>>> import numpy as np
>>> np.set_printoptions(suppress=True, linewidth=140)
>>> J = np.array([[1, 0, -1], [0, -3, 1], [0, 0, -3]])
>>> np.round(np.linalg.det(J), 2)
np.float64(9.0)
>>> np.linalg.determinant(J)
Traceback (most recent call last):
  File "<python-input-4>", line 1, in <module>
    np.linalg.determinant(J)
    ^^^^^^^^^^^^^^^^^^^^^
AttributeError: module 'numpy.linalg' has no attribute 'determinant'
>>> np.round(np.sort(np.abs(np.linalg.eigvals(J))), 2)
array([1., 3., 3.])
>>> np.trace(J)
np.int64(-5)
>>> J @ J
array([[ 1,  0,  2],
       [ 0,  9, -6],
       [ 0,  0,  9]])
>>> (J + J.T) / 2
array([[ 1. ,  0. , -0.5],
       [ 0. , -3. ,  0.5],
       [-0.5,  0.5, -3. ]])
>>> mat = np.loadtxt("test1.csv", delimiter=",")
>>> mat
array([[ 20.72,  -2.77,  -8.69],
       [  1.86,   2.7 , -11.04],
       [  0.76,  -2.79,  -2.03],
       [ 11.05,  -1.83, -19.01],
       [  7.74,   2.99,   4.92],
       [  1.17,  -0.13, -14.09],
       [-11.23,  -3.26,   8.18],
       [  4.33,   3.1 ,   3.57],
       [  8.93,   1.48,  10.55],
       [ -1.78,   4.18,  -7.09],
       [  1.14,  -6.57,  10.3 ],
       [  8.78,   2.22,  -6.16],
       [ 10.8 ,  -3.71,  -2.68],
       [  4.26,  -0.67,  -7.37],
       [  4.49,  -4.13,  16.26],
       [  0.9 ,  -7.15,   8.85],
       [ -2.08, -13.91,  14.93],
       [ -4.59,   0.16, -17.28],
       [  3.42,  -4.04,   2.86],
       [ -3.21,  -3.01,  -0.88],
       [ -0.39,  -5.62,   3.68],
       [ -3.48,  -0.04,   1.97],
       [ -9.91,   0.9 ,   5.45],
       [  1.41,   0.14,   3.69],
       [  2.77,  -2.97,  -1.51]])
>>> x0 = np.array([3, 2, -3])
>>> y = mat @ x0
>>> np.round(np.linalg.solve(mat.T @ mat, mat.T @ y), 2)
array([ 3.,  2., -3.])
>>> np.round(np.linalg.pinv(mat) @ mat, 2) + 0
array([[1., 0., 0.],
       [0., 1., 0.],
       [0., 0., 1.]])
>>> rng = np.random.default_rng(895)
>>> y = y + 0.05 * rng.normal(size=25)
>>> y.round(2)
array([ 82.59,  44.09,   2.83,  86.5 ,  14.5 ,  45.52, -64.76,   8.5 ,  -1.91,  24.3 , -40.62,  49.34,  33.  ,  33.62, -43.52, -38.14,
       -78.79,  38.32,  -6.46, -12.95, -23.5 , -16.49, -44.26,  -6.65,   6.85])
>>> b, *_ = np.linalg.lstsq(mat, y)
>>> np.round(mat.T @ (y - mat @ b), 2) + 0
array([0., 0., 0.])
>>> round(float(np.linalg.norm(y - mat @ b)), 2)
0.25
>>> b.round()
array([ 3.,  2., -3.])
>>> x0 = np.array([0, 2, 0])
>>> y = mat @ x0
>>> b, lr = np.zeros(3), 1 / np.linalg.norm(mat, 2) ** 2
>>> for i in range(15):
...     b -= lr * mat.T @ (mat @ b - y)
...     if i % 5 == 0: print(i, round(np.linalg.norm(mat @ b - y), 2))
... 
0 31.61
5 13.68
10 6.1
>>> b.round(2)
array([-0.03,  1.84, -0.04])
>>> P = mat @ np.linalg.solve(mat.T @ mat, mat.T)
>>> np.allclose(P @ P, P)
True
>>> np.round(np.diag(P), 2)
array([0.36, 0.06, 0.03, 0.27, 0.13, 0.12, 0.13, 0.07, 0.2 , 0.05, 0.11, 0.08, 0.12, 0.04, 0.17, 0.11, 0.43, 0.23, 0.04, 0.04, 0.07, 0.01,
       0.08, 0.01, 0.03])
>>> np.linalg.matrix_rank(np.eye(25) - P)
np.int64(22)
>>> np.round(np.linalg.eigvalsh(P), 2) + 0
array([0., 0., 0., 0., 0., 0., 0., 0., 0., 0., 0., 0., 0., 0., 0., 0., 0., 0., 0., 0., 0., 0., 1., 1., 1.])
>>> Z = mat[[17, 0]].astype(float)
>>> for _ in range(5):
...     lab = np.linalg.norm(mat[:, None] - Z, axis=-1).argmin(axis=1)
...     Z = np.array([mat[lab == j].mean(axis=0) for j in range(2)])
... 
>>> lab
array([0, 0, 0, 0, 1, 0, 1, 1, 1, 0, 1, 0, 0, 0, 1, 1, 1, 0, 1, 1, 1, 1, 1, 1, 0])
>>> np.abs(Z[1] - Z[0]).argmax()
np.int64(2)
>>> np.round(Z[1] - Z[0], 2)
array([-4.93, -2.28, 15.55])
>>> np.bincount(lab)
array([11, 14])
>>> u = np.array([-3, 1, -2, 3]) + 0.5
>>> feats = np.eye(4) - 2 * np.outer(u, u) / (u @ u)
>>> feats.round(2)
array([[ 0.46,  0.33, -0.33,  0.76],
       [ 0.33,  0.8 ,  0.2 , -0.46],
       [-0.33,  0.2 ,  0.8 ,  0.46],
       [ 0.76, -0.46,  0.46, -0.07]])
>>> # orthonormal columns
>>> lab = rng.permutation(4)
>>> lab
array([1, 3, 0, 2])
>>> other = feats[lab][:, lab]
>>> round(float(np.linalg.det(other)), 2), round(float(np.linalg.det(feats[lab])), 2)
(-1.0, 1.0)
>>> m1 = np.array([[1, -2, -1, -3], [-3, -1, 1, 1], [1, 3, 1, -2]])
>>> m1
array([[ 1, -2, -1, -3],
       [-3, -1,  1,  1],
       [ 1,  3,  1, -2]])
>>> other = feats + rng.integers(-2, 3, (4, 1)) @ rng.integers(-2, 3, (1, 4))
>>> other.round(2)
array([[ 0.46,  1.33, -0.33,  2.76],
       [ 0.33, -0.2 ,  0.2 , -2.46],
       [-0.33, -0.8 ,  0.8 , -1.54],
       [ 0.76,  0.54,  0.46,  1.93]])
>>> np.round(other - feats, 2)
array([[ 0.,  1.,  0.,  2.],
       [ 0., -1.,  0., -2.],
       [ 0., -1.,  0., -2.],
       [ 0.,  1.,  0.,  2.]])
>>> evals, evecs = np.linalg.eig(other)
>>> evals.round(2)
array([-0.73,  1.73,  1.  ,  1.  ])
>>> np.round(other @ evecs[:, 0] - evals[0] * evecs[:, 0], 2) + 0
array([0., 0., 0., 0.])
>>> other = np.array([[-2, 0], [1, 1], [-2, -1], [1, 3]])
>>> np.linalg.matrix_rank(np.vstack([m1, other.T]))
np.int64(4)
>>> np.vstack([m1, other.T]).shape
(5, 4)
>>> np.einsum("ik,kj->ij", m1, other)
array([[ -5, -10],
       [  4,   1],
       [ -3,  -4]])
>>> m1 @ other
array([[ -5, -10],
       [  4,   1],
       [ -3,  -4]])
>>> np.einsum("ik,kj->ji", m1, other)
array([[ -5,   4,  -3],
       [-10,   1,  -4]])
>>> other = m1 + rng.integers(-2, 3, (3, 2)) @ rng.integers(-2, 3, (2, 4))
>>> other
array([[ 5,  0,  0,  0],
       [-5,  3, -2,  2],
       [-1,  7, -2, -1]])
>>> np.abs(other - m1).sum(axis=1)
array([10, 10, 10])
>>> np.round(np.linalg.svd(other - m1, compute_uv=False), 2) + 0
array([7.75, 5.48, 0.  ])
>>> M = np.load("a.npy")
>>> M
array([[0, 1, 0, 0],
       [0, 0, 0, 1],
       [1, 0, 0, 0],
       [0, 0, 1, 0]])
>>> Q, evecs = np.linalg.qr(M[:, :3])[0], np.linalg.qr(M[:, 3:])[0]
>>> sv = np.linalg.svd(Q.T @ evecs, compute_uv=False)
>>> (sv > 0.9).sum()
np.int64(0)
>>> sv
array([0.])
>>> W = np.array([[1, 1, -1, -1, 1],
...     [1, 2, 2, 1, 2],
...     [-2, 0, 0, 0, -2],
...     [2, -2, 0, 2, 2]])
>>> b = np.array([-2, -1, 2, 2, 0])
>>> H = np.maximum(M @ W + b, 0)
>>> np.linalg.matrix_rank(H)
np.int64(4)
>>> (H > 0).mean(axis=0)
array([0.  , 0.25, 1.  , 1.  , 0.75])
>>> (H > 0).astype(int)
array([[0, 1, 1, 1, 1],
       [0, 0, 1, 1, 1],
       [0, 0, 1, 1, 1],
       [0, 0, 1, 1, 0]])
>>> Z = np.array([[-1, -1, -2], [1, 0, 3], [-1, 3, -2], [-3, 2, 1], [1, -3, 2]])
>>> W @ Z
array([[ 5, -9,  4],
       [-2,  1,  5],
       [ 0,  8,  0],
       [-8, -4, -4]])
>>> x0 = np.array([3, 2, 3, 3])
>>> h = np.maximum(M @ x0, 0)
>>> np.maximum(M @ (3 * x0), 0)
array([6, 9, 9, 9])
>>> M * (h > 1e-9)[:, None]
array([[0, 1, 0, 0],
       [0, 0, 0, 1],
       [1, 0, 0, 0],
       [0, 0, 1, 0]])
>>> np.maximum(M @ x0, 0) - np.maximum(-M @ x0, 0)
array([2, 3, 3, 3])
>>> h
array([2, 3, 3, 3])
>>> M.T @ h
array([3, 2, 3, 3])
>>> K = np.tanh(np.array([[1.2],
...     [0.3],
...     [-0.9],
...     [0.3],
...     [1.0],
...     [1.2],
...     [1.2],
...     [-0.6],
...     [-0.1],
...     [1.6],
...     [3.1],
...     [-0.6]]) @ np.array([[-0.5, 0.7, 0.5]]))
>>> K.round(2)
array([[-0.54,  0.69,  0.54],
       [-0.15,  0.21,  0.15],
       [ 0.42, -0.56, -0.42],
       [-0.15,  0.21,  0.15],
       [-0.46,  0.6 ,  0.46],
       [-0.54,  0.69,  0.54],
       [-0.54,  0.69,  0.54],
       [ 0.29, -0.4 , -0.29],
       [ 0.05, -0.07, -0.05],
       [-0.66,  0.81,  0.66],
       [-0.91,  0.97,  0.91],
       [ 0.29, -0.4 , -0.29]])
>>> np.abs(np.diag(np.linalg.qr(K)[1])) > 1e-9
array([ True,  True, False])
>>> np.unique(K.round(6), axis=0).shape
(8, 3)
>>> np.allclose(K[:-1].T @ np.linalg.lstsq(K[:-1].T, K[-1])[0], K[-1])
True
>>> cov = K.T @ K
>>> np.allclose(cov, cov.T)
True
>>> cov.round(2)
array([[ 2.75, -3.34, -2.75],
       [-3.34,  4.09,  3.34],
       [-2.75,  3.34,  2.75]])
>>> np.round(np.diag(cov), 2)
array([2.75, 4.09, 2.75])
>>> (K @ K.T).shape
(12, 12)
>>> np.round(np.linalg.eigvalsh(cov)[::-1], 2) + 0
array([9.58, 0.02, 0.  ])
>>> np.linalg.matrix_rank(cov)
np.int64(2)
>>> X = np.loadtxt("x.csv", delimiter=",")
>>> X
array([[-4.21,  2.97, -5.02],
       [ 0.88,  0.46, -1.8 ],
       [ 0.87,  1.01, -0.65],
       [ 1.25,  0.84, -1.36],
       [-6.3 ,  0.67, -3.05],
       [-3.37,  2.1 , -2.94],
       [ 0.67,  0.51,  0.46],
       [-4.72,  3.15, -4.03],
       [ 1.05, -0.74, -1.51],
       [ 2.73, -0.3 , -1.96]])
>>> other = X / np.sqrt((X ** 2).mean(axis=1, keepdims=True))
>>> other[2].round(2)
array([ 1.02,  1.18, -0.76])
>>> np.round(np.linalg.norm(other, axis=1), 2)
array([1.73, 1.73, 1.73, 1.73, 1.73, 1.73, 1.73, 1.73, 1.73, 1.73])
>>> Q, Rm = np.linalg.qr(X)
>>> Q.shape, Rm.shape
((10, 3), (3, 3))
>>> round(np.trace(Q @ Q.T), 2)
np.float64(3.0)
>>> np.round(abs(Rm[0, 0]), 2), round(float(np.linalg.norm(X[:, 0])), 2)
(np.float64(10.16), 10.16)
>>> other = np.c_[X[:, :1] @ np.array([[-3]]), np.array([-2, 0, 1, 1, 1, 2, 1, -1, -1, 0])]
>>> other.round(2)
array([[12.63, -2.  ],
       [-2.64,  0.  ],
       [-2.61,  1.  ],
       [-3.75,  1.  ],
       [18.9 ,  1.  ],
       [10.11,  2.  ],
       [-2.01,  1.  ],
       [14.16, -1.  ],
       [-3.15, -1.  ],
       [-8.19,  0.  ]])
>>> np.round(np.linalg.lstsq(X, other[:, 0])[0], 2) + 0
array([-3.,  0.,  0.])
>>> np.linalg.matrix_rank(other)
np.int64(2)
>>> lab = X[:, 1] > np.median(X[:, 1])
>>> u = X[lab].mean(axis=0) - X[~lab].mean(axis=0)
>>> (((X - X.mean(axis=0)) @ u > 0) == lab).mean()
np.float64(0.7)
>>> ((X - X.mean(axis=0)) @ u > 0).astype(int)
array([1, 0, 0, 0, 1, 1, 0, 1, 0, 0])
>>> lab.astype(int)
array([1, 0, 1, 1, 0, 1, 0, 1, 0, 0])
>>> A = np.loadtxt("w.csv", delimiter=",")
>>> A
array([[13., -3.,  0.,  3.],
       [-3.,  5.,  0., -1.],
       [ 0.,  0.,  4.,  0.],
       [ 3., -1.,  0.,  5.]])
>>> # symmetric, so the eigenvalues are real
>>> other = A / np.linalg.norm(A, axis=1, keepdims=True)
>>> cov = other @ other.T
>>> cov.round(2)
array([[ 1.  , -0.7 ,  0.  ,  0.7 ],
       [-0.7 ,  1.  ,  0.  , -0.54],
       [ 0.  ,  0.  ,  1.  ,  0.  ],
       [ 0.7 , -0.54,  0.  ,  1.  ]])
>>> (np.abs(cov) > 0.9).astype(int)
array([[1, 0, 0, 0],
       [0, 1, 0, 0],
       [0, 0, 1, 0],
       [0, 0, 0, 1]])
>>> Lm = np.linalg.cholesky(cov)
>>> np.linalg.eigvalsh(cov).min() > 0
np.True_
>>> Lm.round(2)
array([[ 1.  ,  0.  ,  0.  ,  0.  ],
       [-0.7 ,  0.71,  0.  ,  0.  ],
       [ 0.  ,  0.  ,  1.  ,  0.  ],
       [ 0.7 , -0.07,  0.  ,  0.71]])
>>> np.round(np.diag(Lm) ** 2, 2)
array([1. , 0.5, 1. , 0.5])
>>> W = np.array([[-9, 0, -1], [3, 9, 3], [8, -4, 4], [9, -1, -5]])
>>> b = np.array([2, 2, 3])
>>> H = np.maximum(Lm @ W + b, 0)
>>> np.linalg.matrix_rank(H)
np.int64(3)
>>> Z = np.array([[2, 2], [0, 3], [2, 0]])
>>> (H @ Z).round(6).argmax(axis=1)
array([1, 1, 0, 1])
>>> other = np.array([[3, 0, 3], [2, 0, 3]])
>>> Z = np.kron(other, A)
>>> round(np.linalg.norm(Z, 2), 2), np.round(np.linalg.norm(other, 2) * np.linalg.norm(A, 2), 2)
(np.float64(83.12), np.float64(83.12))
>>> P = np.triu(np.array([[1, -2, 0, 2], [-1, 0, 0, -1], [0, 0, 2, -1], [-2, 1, -1, 1]]), 1) + np.eye(4)
>>> other = P @ M @ np.linalg.inv(P)
>>> round(float(np.linalg.det(other)), 2)
-1.0
>>> other
array([[ 0.,  1.,  2.,  1.],
       [ 0.,  0., -1.,  0.],
       [ 1.,  2., -1., -1.],
       [ 0.,  0.,  1.,  1.]])
>>> P @ M - M @ P
array([[ 0.,  0.,  2., -1.],
       [ 0.,  0., -1.,  0.],
       [ 0.,  2., -1., -2.],
       [ 0.,  0.,  0.,  1.]])
